$ ipython --no-banner

In [1]: import numpy as np

In [2]: np.set_printoptions(suppress=True, linewidth=100)

In [3]: def tidy(a):
   ...:     return np.round(a, 2) + 0
   ...: 

In [4]: data = np.loadtxt("m.csv", delimiter=",")

In [5]: data
Out[5]: 
array([[ 0.71, -0.19, -0.41,  0.1 ,  0.29,  0.23],
       [-0.27,  1.24,  0.09,  1.51, -0.82, -0.86],
       [-0.79,  0.39,  0.57, -0.22, -0.71, -0.72],
       [ 0.19,  0.  , -0.17,  0.08,  0.5 ,  0.5 ],
       [-0.25,  0.4 , -0.32,  0.77, -0.44, -1.09],
       [-0.25,  0.44,  0.11,  0.4 , -0.57, -0.24]])

In [6]: W1 = np.array([[2, -3, -1, -1, -3],
   ...:     [-2, -1, 2, -1, -2],
   ...:     [-2, 1, -3, 3, -2],
   ...:     [2, -3, 0, 0, -3],
   ...:     [-2, 0, 3, 3, 0],
   ...:     [-3, 2, -2, -2, -1]])

In [7]: b = np.array([-3, 1, 3, 3, 0])

In [8]: hid = np.maximum(data @ W1 + b, 0)

In [9]: (hid > 0).astype(int)
Out[9]: 
array([[0, 0, 1, 1, 0],
       [1, 0, 1, 1, 0],
       [0, 1, 1, 1, 1],
       [0, 1, 1, 1, 0],
       [1, 0, 1, 1, 0],
       [0, 0, 1, 1, 0]])

In [10]: basis = np.array([[2, 4, 2], [3, 3, 4], [5, 0, 0], [0, 2, 1], [4, 5, 1]])

In [11]: W1 @ basis
Out[11]: 
array([[-22, -18, -12],
       [ -5, -23, -11],
       [-24,  -9,   1],
       [-17, -16, -11],
       [ 11,  -2,  -1],
       [-14, -15,  -1]])
